% ipython --no-banner

In [1]: import numpy as np

In [2]: import numpy.linalg as la

In [3]: np.set_printoptions(precision=1, suppress=True, linewidth=100, legacy="1.25")

In [4]: def rnd(a):
   ...:     return np.round(a, 1) + 0
   ...: 

In [5]: A = np.load("run4.npy")

In [6]: print(A)
[[1 4 0 4 1 4 4]
 [5 1 0 0 5 5 2]
 [0 1 1 1 1 2 4]
 [2 2 5 1 0 4 5]
 [5 0 3 4 3 1 5]
 [2 2 3 2 0 2 2]
 [1 5 5 0 0 0 1]
 [0 5 5 2 0 4 5]
 [0 0 5 1 1 3 4]
 [0 0 2 0 0 3 4]
 [1 4 3 4 5 5 0]
 [2 4 0 5 4 1 1]
 [4 0 5 4 3 4 2]
 [4 0 4 3 3 1 5]
 [2 3 5 4 3 3 3]]

In [7]: cen = (A - A.mean(axis=0)) / A.std(axis=0)

In [8]: print(rnd(cen.std(axis=0)))
[1. 1. 1. 1. 1. 1. 1.]

In [9]: b = la.lstsq(np.delete(cen, 1, axis=1), cen[:, 1])[0]

In [10]: print(rnd(1 - np.var(cen[:, 1] - np.delete(cen, 1, axis=1) @ b)))
0.4

In [11]: cen = A - A.mean(axis=0)

In [12]: V = la.svd(cen)[2][:1]

In [13]: Y = cen - cen @ V.T @ V

In [14]: print(rnd((cen @ V.T).std(axis=0)))
[2.6]

In [15]: O, V = la.qr(A[:, :5])[0], la.qr(A[:, 5:])[0]

In [16]: sig = la.svd(O.T @ V, compute_uv=False)

In [17]: print(rnd(la.norm(O @ O.T - V @ V.T, 2)))
1.0

In [18]: rng = np.random.default_rng(2631)

In [19]: lab = rng.integers(0, 2, 9)

In [20]: M = np.triu((lab[:, None] == lab) & (rng.random((9, 9)) < 0.8), 1).astype(int)

In [21]: M += M.T

In [22]: print(M)
[[0 0 0 0 1 1 0 0 0]
 [0 0 0 1 0 0 0 1 0]
 [0 0 0 0 1 1 0 0 0]
 [0 1 0 0 0 0 0 0 1]
 [1 0 1 0 0 1 1 0 0]
 [1 0 1 0 1 0 1 0 0]
 [0 0 0 0 1 1 0 0 0]
 [0 1 0 0 0 0 0 0 1]
 [0 0 0 1 0 0 0 1 0]]

In [23]: lab = rng.permutation(9)

In [24]: print(lab)
[0 3 6 7 4 1 8 2 5]

In [25]: Y = M[lab][:, lab]

In [26]: print(np.diag(Y))
[0 0 0 0 0 0 0 0 0]

In [27]: print(rnd(np.sort(np.abs(la.eigvals(Y)))))
[0. 0. 0. 0. 1. 2. 2. 2. 3.]

In [28]: print(np.allclose(Y, M))
False

In [29]: print(rnd(la.det(Y)), rnd(la.det(M[lab])))
0.0 0.0

In [30]: rank = la.matrix_rank(M)

In [31]: print(rank)
5

In [32]: ns = la.svd(M)[2][rank:].T

In [33]: print([int(la.matrix_rank(M[:i])) for i in range(1, len(M) + 1)])
[1, 2, 2, 3, 4, 5, 5, 5, 5]

In [34]: print(ns.shape)
(9, 4)

In [35]: u = np.array([-2, -1])

In [36]: print(np.cross(M[3, :3], M[6, :3]))
[0 0 0]

In [37]: print(np.convolve(M[3], u))
[ 0 -2 -1  0  0  0  0  0 -2 -1]

In [38]: m1 = np.loadtxt("mat.csv", delimiter=",")

In [39]: print(m1)
[[ 0.  2.  2.  0.  2.  0. -2.  1.  2.]
 [ 0.  0.  0. -1. -1.  1.  1. -2. -2.]
 [ 0.  0.  0.  0. -1.  2. -2.  1.  2.]
 [ 0.  0.  0.  0.  1. -2. -1.  0.  1.]
 [ 0.  0.  0.  0.  0.  1.  0.  1. -1.]
 [ 0.  0.  0.  0.  0.  0.  2.  2.  0.]
 [ 0.  0.  0.  0.  0.  0.  0.  1. -2.]
 [ 0.  0.  0.  0.  0.  0.  0.  0.  2.]
 [ 0.  0.  0.  0.  0.  0.  0.  0.  0.]]

In [40]: print(la.norm(m1, axis=1).argmax())
0

In [41]: print(rnd(la.norm(m1, "nuc")))
18.9

In [42]: print(rnd(la.norm(m1[4], 1)), rnd(la.norm(m1[4], np.inf)))
3.0 1.0

In [43]: print(rnd(la.norm(m1, axis=0)))
[0.  2.  2.  1.  2.6 3.2 3.7 3.5 4.7]

In [44]: print(rnd(la.norm(m1, 1)), rnd(la.norm(m1, np.inf)))
12.0 11.0

In [45]: print(rnd(la.norm(m1[4] - m1[2])))
3.9

In [46]: data = np.loadtxt("dump.csv", delimiter=",")

In [47]: print(data)
[[ 0.  1.  1. -1.  2. -2. -2.  1.  0.  0.  1.]
 [ 0.  0.  1.  2.  0. -1.  2.  0. -2.  1. -1.]
 [ 0.  0.  0.  0.  2. -2. -1.  0.  0.  0.  0.]
 [ 0.  0.  0.  0.  0.  2. -2.  0.  2.  0.  1.]
 [ 0.  0.  0.  0.  0.  2. -2.  0.  2. -1.  2.]
 [ 0.  0.  0.  0.  0.  0.  0.  2. -1. -1. -2.]
 [ 0.  0.  0.  0.  0.  0.  0.  1. -2. -1. -2.]
 [ 0.  0.  0.  0.  0.  0.  0.  0.  2.  0. -1.]
 [ 0.  0.  0.  0.  0.  0.  0.  0.  0. -2.  2.]
 [ 0.  0.  0.  0.  0.  0.  0.  0.  0.  0.  1.]
 [ 0.  0.  0.  0.  0.  0.  0.  0.  0.  0.  0.]]

In [48]: def softmax(z):
    ...:     e = np.exp(z - z.max(axis=-1, keepdims=True))
    ...:     return e / e.sum(axis=-1, keepdims=True)
    ...: 

In [49]: print(rnd(softmax(10 * data[7])))
[0. 0. 0. 0. 0. 0. 0. 0. 1. 0. 0.]

In [50]: print(rnd(softmax(data[7])))
[0.1 0.1 0.1 0.1 0.1 0.1 0.1 0.1 0.4 0.1 0. ]

In [51]: att = data @ data.T / np.sqrt(11)

In [52]: print(rnd(softmax(att)))
[[0.8 0.  0.1 0.  0.  0.  0.  0.  0.  0.  0. ]
 [0.  0.9 0.  0.  0.  0.  0.  0.  0.  0.  0. ]
 [0.5 0.  0.3 0.  0.  0.  0.  0.  0.  0.  0. ]
 [0.  0.  0.  0.4 0.5 0.  0.  0.  0.  0.  0. ]
 [0.  0.  0.  0.3 0.7 0.  0.  0.  0.  0.  0. ]
 [0.  0.1 0.  0.  0.  0.5 0.3 0.  0.  0.  0. ]
 [0.  0.1 0.  0.  0.  0.3 0.5 0.  0.  0.  0. ]
 [0.1 0.  0.1 0.2 0.1 0.1 0.  0.3 0.  0.1 0.1]
 [0.1 0.  0.  0.1 0.2 0.  0.  0.  0.4 0.1 0. ]
 [0.1 0.1 0.1 0.1 0.1 0.  0.  0.1 0.1 0.1 0.1]
 [0.1 0.1 0.1 0.1 0.1 0.1 0.1 0.1 0.1 0.1 0.1]]

In [53]: print(rnd(softmax(att)[7] @ data))
[ 0.   0.1  0.1  0.   0.2  0.3 -0.7  0.2  1.  -0.3  0. ]

In [54]: print(rnd(la.det(data)))
0.0

In [55]: print((data + data.T) / 2)
[[ 0.   0.5  0.5 -0.5  1.  -1.  -1.   0.5  0.   0.   0.5]
 [ 0.5  0.   0.5  1.   0.  -0.5  1.   0.  -1.   0.5 -0.5]
 [ 0.5  0.5  0.   0.   1.  -1.  -0.5  0.   0.   0.   0. ]
 [-0.5  1.   0.   0.   0.   1.  -1.   0.   1.   0.   0.5]
 [ 1.   0.   1.   0.   0.   1.  -1.   0.   1.  -0.5  1. ]
 [-1.  -0.5 -1.   1.   1.   0.   0.   1.  -0.5 -0.5 -1. ]
 [-1.   1.  -0.5 -1.  -1.   0.   0.   0.5 -1.  -0.5 -1. ]
 [ 0.5  0.   0.   0.   0.   1.   0.5  0.   1.   0.  -0.5]
 [ 0.  -1.   0.   1.   1.  -0.5 -1.   1.   0.  -1.   1. ]
 [ 0.   0.5  0.   0.  -0.5 -0.5 -0.5  0.  -1.   0.   0.5]
 [ 0.5 -0.5  0.   0.5  1.  -1.  -1.  -0.5  1.   0.5  0. ]]

In [56]: print(rnd(la.matrix_power(data, 3)))
[[  0.   0.   0.   0.   2.   6.  -9.  -3.  -1. -16.  35.]
 [  0.   0.   0.   0.   0.   4.  -4.  -1.  12.  -1.  15.]
 [  0.   0.   0.   0.   0.   0.   0.   4.  -6. -16.  22.]
 [  0.   0.   0.   0.   0.   0.   0.   0.   4.  -4.  -2.]
 [  0.   0.   0.   0.   0.   0.   0.   0.   4.  -4.  -2.]
 [  0.   0.   0.   0.   0.   0.   0.   0.   0.  -8.  10.]
 [  0.   0.   0.   0.   0.   0.   0.   0.   0.  -4.   8.]
 [  0.   0.   0.   0.   0.   0.   0.   0.   0.   0.  -4.]
 [  0.   0.   0.   0.   0.   0.   0.   0.   0.   0.   0.]
 [  0.   0.   0.   0.   0.   0.   0.   0.   0.   0.   0.]
 [  0.   0.   0.   0.   0.   0.   0.   0.   0.   0.   0.]]

In [57]: print(np.allclose(data, data.T))
False

In [58]: mat = np.load("case19.npy")

In [59]: print(mat)
[[ 4  4  5 -2 -2  5]
 [ 3  1  2 -3  4  0]
 [-5  2  4 -3  1  1]
 [-4  2  0  4 -2 -3]
 [ 1 -4 -1 -4 -3 -5]
 [ 3 -3  2  3  4 -3]
 [-2  4 -3  4  5 -1]
 [ 3  4 -1 -3 -4 -2]
 [ 3  3  5  5 -5 -4]
 [ 4  5 -3  3  2  5]]

In [60]: Y = mat / np.sqrt((mat ** 2).mean(axis=1, keepdims=True))

In [61]: print(la.matrix_rank(mat - mat.mean(axis=1, keepdims=True)))
5

In [62]: vec = np.array([1, 0, 1, 2, 0, 1])

In [63]: target = mat @ vec

In [64]: print(rnd(la.lstsq(mat, target)[0]))
[1. 0. 1. 2. 0. 1.]

In [65]: target = target + 0.1 * rng.normal(size=10)

In [66]: print(rnd(target))
[  9.9  -1.1  -6.1   1.1 -13.    8.1   1.8  -6.1  14.   12.1]

In [67]: b, *_ = la.lstsq(mat, target)

In [68]: print([round(float(la.norm(la.solve(mat.T @ mat + lam * np.eye(6), mat.T @ target))), 2) for lam in (0, 1, 10, 100)])
[2.67, 2.63, 2.36, 1.33]

In [69]: print(rnd(la.norm(target - mat @ b)))
0.2
